$ python -q
>>> import numpy as np
>>> from numpy import linalg as LA
>>> np.set_printoptions(precision=2, suppress=True, linewidth=120, legacy="1.25")
>>> rnd = lambda a: np.round(a, 2) + 0
>>> m1 = np.array([[1, 0, 0], [-1, 1, 0], [2, -2, 1]])
>>> C2 = m1.T @ m1
>>> print((m1 @ m1.T).shape)
(3, 3)
>>> np.trace(C2), (m1 ** 2).sum()
(12, 12)
>>> rnd(LA.eigvalsh(C2)[::-1])
array([11.3 ,  0.53,  0.17])
>>> np.diag(C2)
array([6, 5, 1])
>>> vec = np.array([0, 5, 0])
>>> (m1 @ vec).argmax()
1
>>> np.einsum("ij,j->i", m1, vec)
array([  0,   5, -10])
>>> A2 = np.array([[1, 5, 4], [4, 4, 1], [5, 2, 1]])
>>> cent = np.array([[0]])
>>> K = np.block([[A2, np.array([[-4], [-1], [0]])], [np.zeros((1, 3)), cent]])
>>> K
array([[ 1.,  5.,  4., -4.],
       [ 4.,  4.,  1., -1.],
       [ 5.,  2.,  1.,  0.],
       [ 0.,  0.,  0.,  0.]])
>>> rng = np.random.default_rng(17)
>>> A2 = K + rng.integers(-2, 3, (4, 3)) @ rng.integers(-2, 3, (3, 4))
>>> print(A2)
[[-1.  9.  3. -9.]
 [ 0.  4. -1. -3.]
 [ 9.  3.  6.  1.]
 [-2.  1.  0. -2.]]
>>> np.abs(A2 - K).sum(axis=1)
array([12.,  8., 11.,  5.])
>>> rnd(LA.svd(A2 - K, compute_uv=False))
array([9.27, 5.74, 1.76, 0.  ])
>>> A2 - K
array([[-2.,  4., -1., -5.],
       [-4.,  0., -2., -2.],
       [ 4.,  1.,  5.,  1.],
       [-2.,  1.,  0., -2.]])
>>> r0, v = A2[0], A2[2]
>>> r0 @ r0
172.0
>>> p = (r0 @ v) / (r0 @ r0) * r0
>>> print(rnd(v - p))
[9.16 1.59 5.53 2.41]
>>> np.allclose(K, K.T)
False
>>> (K + K.T) / 2
array([[ 1. ,  4.5,  4.5, -2. ],
       [ 4.5,  4. ,  1.5, -0.5],
       [ 4.5,  1.5,  1. ,  0. ],
       [-2. , -0.5,  0. ,  0. ]])
>>> rnd(np.abs(LA.eigvals(K)).max())
9.12
>>> Uu, sv, Vh = LA.svd(K)
>>> print(rnd(sv))
[9.81 4.96 1.06 0.  ]
>>> A2 = Uu[:, :3] @ np.diag(sv[:3]) @ Vh[:3]
>>> rnd(np.abs(K - A2).max())
0.0
>>> def softmax(z):
...     e = np.exp(z - z.max(axis=-1, keepdims=True))
...     return e / e.sum(axis=-1, keepdims=True)
... 
>>> rnd(softmax(K[0]))
array([0.01, 0.72, 0.27, 0.  ])
>>> rnd(softmax(K[0] + -2))
array([0.01, 0.72, 0.27, 0.  ])
>>> att = K @ K.T / np.sqrt(4)
>>> print(rnd(softmax(att)))
[[1.   0.   0.   0.  ]
 [0.25 0.69 0.06 0.  ]
 [0.   0.38 0.62 0.  ]
 [0.25 0.25 0.25 0.25]]
>>> rnd(softmax(att + np.triu(np.full(att.shape, -np.inf), 1)))
array([[1.  , 0.  , 0.  , 0.  ],
       [0.27, 0.73, 0.  , 0.  ],
       [0.  , 0.38, 0.62, 0.  ],
       [0.25, 0.25, 0.25, 0.25]])
>>> M = np.load("x.npy")
>>> M
array([[ 1.22, -1.9 ,  1.97,  3.23],
       [-1.41, -3.08, -3.04, -0.55],
       [ 2.47,  1.63, -2.43,  1.93],
       [-2.74,  1.54, -1.17,  2.24]])
>>> rnd(LA.eigvals(M))
array([ 2.53+3.58j,  2.53-3.58j, -3.56+2.16j, -3.56-2.16j])
>>> A2 = LA.inv(M)
>>> rnd(LA.slogdet(M)[0])
1.0
>>> rnd(A2)
array([[ 0.03, -0.03,  0.16, -0.19],
       [-0.13, -0.17,  0.06,  0.09],
       [ 0.08, -0.14, -0.15, -0.03],
       [ 0.17,  0.  ,  0.07,  0.14]])
>>> print((np.abs(A2) > 1e-9).astype(int))
[[1 1 1 1]
 [1 1 1 1]
 [1 1 1 1]
 [1 1 1 1]]
>>> rnd(LA.inv(A2))
array([[ 1.22, -1.9 ,  1.97,  3.23],
       [-1.41, -3.08, -3.04, -0.55],
       [ 2.47,  1.63, -2.43,  1.93],
       [-2.74,  1.54, -1.17,  2.24]])
>>> r0 = np.array([0, 3, 1, 1])
>>> A2 = M + np.outer(r0, np.eye(4)[0])
>>> rnd(LA.det(A2) / LA.det(M)), rnd(1 + LA.solve(M, r0)[0])
(0.87, 0.87)
>>> print(LA.matrix_rank(A2 - M))
1
